$ python -q
>>> import numpy as np
>>> import numpy.linalg as la
>>> np.set_printoptions(suppress=True, linewidth=140)
>>> rnd = lambda a: np.round(a, 3) + 0
>>> mat = np.load("w.npy")
>>> mat
array([[ 1, -1, -1,  1, -1,  1,  1, -1],
       [ 1, -1,  1, -1,  1, -1,  1, -1],
       [ 1, -1, -1,  1,  1, -1, -1,  1]])
>>> x = np.array([5, 3, 5, 4, 1, 2, 1, 0])
>>> h = np.maximum(mat @ x, 0)
>>> h
array([3, 3, 0])
>>> np.maximum(mat @ (3 * x), 0)
array([9, 9, 0])
>>> M2 = mat / la.norm(mat, axis=1, keepdims=True)
>>> C2 = M2 @ M2.T
>>> rnd(C2)
array([[1., 0., 0.],
       [0., 1., 0.],
       [0., 0., 1.]])
>>> np.argwhere(np.triu(np.abs(C2) > 0.95, 1))
array([], shape=(0, 2), dtype=int64)
>>> w1 = np.array([[3, -2, -3, 2, 3],
...     [4, 2, 4, -2, 3],
...     [-3, 3, 3, 5, 2],
...     [-3, 0, -2, 1, 2],
...     [5, 2, 4, -3, 3],
...     [5, -4, -1, 3, 3],
...     [-4, -4, -3, -1, 5],
...     [3, 2, 4, 2, -5]])
>>> b = np.array([-2, 3, 2, 3, 1])
>>> hid = np.maximum(mat @ w1 + b, 0)
>>> la.matrix_rank(hid)
np.int64(3)
>>> rnd((hid > 0).mean(axis=0))
array([0.333, 0.667, 0.333, 0.667, 0.667])
>>> C = np.array([[-1, 1], [-3, 2], [0, 3], [3, 1], [-1, -2]])
>>> print(w1 @ C)
[[  6 -14]
 [-19  12]
 [  7  13]
 [  4 -12]
 [-23  12]
 [ 13  -9]
 [  8 -32]
 [  2  31]]
>>> (hid @ C).round(6).argmax(axis=1)
array([0, 0, 1])
>>> t3 = np.stack([mat, 3 * mat, mat[::-1]])
>>> t3.sum(axis=0)
array([[ 5, -5, -5,  5, -3,  3,  3, -3],
       [ 5, -5,  5, -5,  5, -5,  5, -5],
       [ 5, -5, -5,  5,  3, -3, -3,  3]])
>>> np.einsum("bij,cij->bc", t3, t3)
array([[ 24,  72,   8],
       [ 72, 216,  24],
       [  8,  24,  24]])
>>> print(la.matrix_rank(t3.reshape(3, -1)))
2
>>> (t3 @ mat.T).shape
(3, 3, 3)
>>> rnd(la.norm(t3, axis=(1, 2)))
array([ 4.899, 14.697,  4.899])
>>> A = np.load("mat.npy")
>>> A
array([[-0.002,  3.036,  6.007,  4.027,  0.983],
       [-0.034,  2.998,  6.004,  3.975,  1.035],
       [-0.002,  2.988,  5.99 ,  4.03 ,  0.993],
       [ 0.009,  2.982,  6.004,  3.992,  0.978],
       [ 0.004,  3.008,  5.98 ,  3.994,  1.044],
       [-0.015,  2.984,  6.051,  4.013,  0.981],
       [ 0.007,  3.016,  6.   ,  3.998,  0.998],
       [ 0.011,  2.985,  5.994,  4.004,  0.955],
       [ 7.988,  2.978,  6.005,  2.995,  1.015],
       [ 7.988,  2.972,  5.973,  2.992,  0.972],
       [ 8.021,  2.984,  5.967,  3.023,  0.986],
       [ 7.993,  3.022,  5.996,  3.018,  1.014],
       [ 8.01 ,  3.001,  6.012,  2.975,  0.975],
       [ 8.029,  3.051,  6.029,  2.993,  0.999],
       [ 7.98 ,  3.013,  5.996,  3.023,  0.997],
       [ 8.015,  3.011,  6.039,  2.998,  0.973]])
>>> idx = A[:, 3] > np.median(A[:, 3])
>>> r0 = A[idx].mean(axis=0) - A[~idx].mean(axis=0)
>>> idx.astype(int)
array([1, 1, 1, 1, 1, 1, 1, 1, 0, 0, 0, 0, 0, 0, 0, 0])
>>> (((A - A.mean(axis=0)) @ r0 > 0) == idx).mean()
np.float64(1.0)
>>> arr = np.load("a.npy")
>>> arr
array([[ 0,  0,  0,  0,  0],
       [-2,  2,  0,  2, -4],
       [ 0,  0,  0,  0,  0]])
>>> rng = np.random.default_rng(136)
>>> M2 = arr + rng.integers(-2, 3, (3, 1)) @ rng.integers(-2, 3, (1, 5))
>>> M2
array([[-4, -4, -4, -2, -2],
       [ 2,  6,  4,  4, -2],
       [-2, -2, -2, -1, -1]])
>>> la.matrix_rank(M2 - arr, tol=1e-8)
np.int64(1)
>>> M2 - arr
array([[-4, -4, -4, -2, -2],
       [ 4,  4,  4,  2,  2],
       [-2, -2, -2, -1, -1]])
>>> rnd(la.svd(M2 - arr, compute_uv=False))
array([11.225,  0.   ,  0.   ])
